$ ipython --no-banner

In [1]: import numpy as np

In [2]: from numpy import linalg as LA

In [3]: np.set_printoptions(suppress=True, linewidth=200)

In [4]: def rd(a):
   ...:     return np.round(a, 3) + 0
   ...: 

In [5]: W0 = np.arange(9).reshape(3, 3) + -3

In [6]: W0
Out[6]: 
array([[-3, -2, -1],
       [ 0,  1,  2],
       [ 3,  4,  5]])

In [7]: w1 = np.array([[3, -1, 0, 2, 2], [2, -2, 1, 3, 2], [-1, -1, 1, -2, 3]])

In [8]: beta = np.array([0, 1, 2, 1, 3])

In [9]: act = np.maximum(W0 @ w1 + beta, 0)

In [10]: act
Out[10]: 
array([[ 0,  9,  0,  0,  0],
       [ 0,  0,  5,  0, 11],
       [12,  0, 11,  9, 32]])

In [11]: (act > 0).astype(int)
Out[11]: 
array([[0, 1, 0, 0, 0],
       [0, 0, 1, 0, 1],
       [1, 0, 1, 1, 1]])

In [12]: LA.matrix_rank(act)
Out[12]: np.int64(3)

In [13]: rd((act > 0).mean(axis=0))
Out[13]: array([0.333, 0.333, 0.667, 0.333, 0.667])

In [14]: W2 = np.array([[-2, 2, -1], [1, 0, 3], [3, 3, 1], [3, 2, 2], [0, -2, 1]])

In [15]: (act @ W2).round(6).argmax(axis=1)
Out[15]: array([2, 2, 2])

In [16]: act @ W2
Out[16]: 
array([[ 9,  0, 27],
       [15, -7, 16],
       [36, 11, 49]])

In [17]: M2 = np.array([[2, 1], [0, 2]])

In [18]: W2 = np.array([[2]])

In [19]: data = np.block([[M2, np.zeros((2, 1))], [np.zeros((1, 2)), W2]])

In [20]: data
Out[20]: 
array([[2., 1., 0.],
       [0., 2., 0.],
       [0., 0., 2.]])

In [21]: np.einsum("ij,ji->", data, data)
Out[21]: np.float64(12.0)

In [22]: rd(LA.det(data.T))
Out[22]: np.float64(8.0)

In [23]: rd(LA.eigvals(data).sum().real)
Out[23]: np.float64(6.0)

In [24]: np.einsum("ii->", data)
Out[24]: np.float64(6.0)

In [25]: rd(LA.eigvals(data))
Out[25]: array([2., 2., 2.])

In [26]: vec = np.array([1, 2, 3])

In [27]: target = data @ vec

In [28]: target
Out[28]: array([4., 4., 6.])

In [29]: rd(LA.solve(data, target))
Out[29]: array([1., 2., 3.])

In [30]: f = np.array([0, -2, 1])

In [31]: np.polyval(f, data[0])
Out[31]: array([-3., -1.,  1.])

In [32]: J = np.load("w.npy")

In [33]: J
Out[33]: 
array([[1.   , 0.5  , 0.25 , 0.125],
       [0.5  , 1.   , 0.5  , 0.25 ],
       [0.25 , 0.5  , 1.   , 0.5  ],
       [0.125, 0.25 , 0.5  , 1.   ]])

In [34]: f = np.array([0, 9, 5, 0])

In [35]: M2 = J + np.outer(f, np.eye(4)[1])

In [36]: M2
Out[36]: 
array([[ 1.   ,  0.5  ,  0.25 ,  0.125],
       [ 0.5  , 10.   ,  0.5  ,  0.25 ],
       [ 0.25 ,  5.5  ,  1.   ,  0.5  ],
       [ 0.125,  0.25 ,  0.5  ,  1.   ]])

In [37]: LA.matrix_rank(LA.inv(M2) - LA.inv(J), tol=1e-8)
Out[37]: np.int64(1)

In [38]: M2 = J / LA.norm(J, axis=1, keepdims=True)

In [39]: cov = M2 @ M2.T

In [40]: (np.abs(cov) > 0.9).astype(int)
Out[40]: 
array([[1, 0, 0, 0],
       [0, 1, 0, 0],
       [0, 0, 1, 0],
       [0, 0, 0, 1]])

In [41]: rd(np.degrees(np.arccos(np.clip(cov[2, 0], -1, 1))))
Out[41]: np.float64(55.666)

In [42]: rd(cov[2])
Out[42]: array([0.564, 0.8  , 1.   , 0.803])

In [43]: rd(cov)
Out[43]: 
array([[1.   , 0.803, 0.564, 0.376],
       [0.803, 1.   , 0.8  , 0.564],
       [0.564, 0.8  , 1.   , 0.803],
       [0.376, 0.564, 0.803, 1.   ]])

In [44]: Q = J.astype(float).copy()

In [45]: for j in range(4):
    ...:     Q[:, j] -= Q[:, :j] @ (Q[:, :j].T @ Q[:, j])
    ...:     Q[:, j] /= LA.norm(Q[:, j])
    ...: 

In [46]: rd(Q.T @ J)
Out[46]: 
array([[1.152, 1.003, 0.705, 0.434],
       [0.   , 0.746, 0.728, 0.506],
       [0.   , 0.   , 0.732, 0.659],
       [0.   , 0.   , 0.   , 0.671]])

In [47]: feats = np.load("dump.npy")

In [48]: rd(feats)
Out[48]: 
array([[-0.841,  0.541],
       [ 0.541,  0.841]])

In [49]: # symmetric, so the eigenvalues are real

In [50]: vec = np.array([2, -1])

In [51]: 2 - LA.matrix_rank(feats - np.eye(2), tol=1e-8)
Out[51]: np.int64(1)

In [52]: rd(np.abs(LA.eigvals(feats)))
Out[52]: array([1., 1.])

In [53]: rd(LA.norm(vec)), rd(LA.norm(feats @ vec))
Out[53]: (np.float64(2.236), np.float64(2.236))

In [54]: rd(feats.T @ (feats @ vec))
Out[54]: array([ 2., -1.])

In [55]: ev, evecs = LA.eigh(feats)

In [56]: rd(LA.eigvalsh(feats @ feats))
Out[56]: array([1., 1.])

In [57]: np.abs(evecs[:, -1]).round(6).argmax()
Out[57]: np.int64(1)

In [58]: theta = np.radians(60)

In [59]: Rm = np.eye(2)

In [60]: Rm[0, 0] = Rm[1, 1] = np.cos(theta)

In [61]: Rm[0, 1], Rm[1, 0] = -np.sin(theta), np.sin(theta)

In [62]: rd(Rm)
Out[62]: 
array([[ 0.5  , -0.866],
       [ 0.866,  0.5  ]])

In [63]: M2 = feats @ Rm.T

In [64]: rd(LA.svd(feats, compute_uv=False)), rd(LA.svd(M2, compute_uv=False))
Out[64]: (array([1., 1.]), array([1., 1.]))

In [65]: rd(M2)
Out[65]: 
array([[-0.889, -0.458],
       [-0.458,  0.889]])

In [66]: np.allclose(feats @ feats.T, M2 @ M2.T)
Out[66]: True

In [67]: rd(np.abs(M2 - feats).max(axis=0))
Out[67]: array([0.999, 0.999])

In [68]: cov = data.T @ data

In [69]: rd(LA.eigvalsh(cov)[::-1])
Out[69]: array([6.562, 4.   , 2.438])

In [70]: rd(LA.svd(data, compute_uv=False) ** 2)
Out[70]: array([6.562, 4.   , 2.438])

In [71]: np.allclose(cov, cov.T)
Out[71]: True

In [72]: (data @ data.T).shape
Out[72]: (3, 3)

In [73]: A = np.load("block16.npy")

In [74]: A
Out[74]: 
array([[14,  0,  0],
       [ 6,  0,  0],
       [16,  0,  0],
       [16,  0,  0]])

In [75]: A.T @ A
Out[75]: 
array([[744,   0,   0],
       [  0,   0,   0],
       [  0,   0,   0]])

In [76]: A[:, 2] @ A[:, 1]
Out[76]: np.int64(0)

In [77]: rd(LA.norm(A, axis=0))
Out[77]: array([27.276,  0.   ,  0.   ])

In [78]: rd(LA.svd(A, compute_uv=False))
Out[78]: array([27.276,  0.   ,  0.   ])

In [79]: cov = A.T @ A

In [80]: np.diag(cov)
Out[80]: array([744,   0,   0])

In [81]: left, s, VT = LA.svd(A)

In [82]: np.argmax(s[:-1] / (s[1:] + 1e-6)) + 1
Out[82]: np.int64(1)

In [83]: M2 = left[:, :1] @ np.diag(s[:1]) @ VT[:1]

In [84]: rd(M2)
Out[84]: 
array([[14.,  0.,  0.],
       [ 6.,  0.,  0.],
       [16.,  0.,  0.],
       [16.,  0.,  0.]])

In [85]: rd(np.abs(A - M2).max())
Out[85]: np.float64(0.0)

In [86]: LA.matrix_rank(M2)
Out[86]: np.int64(1)
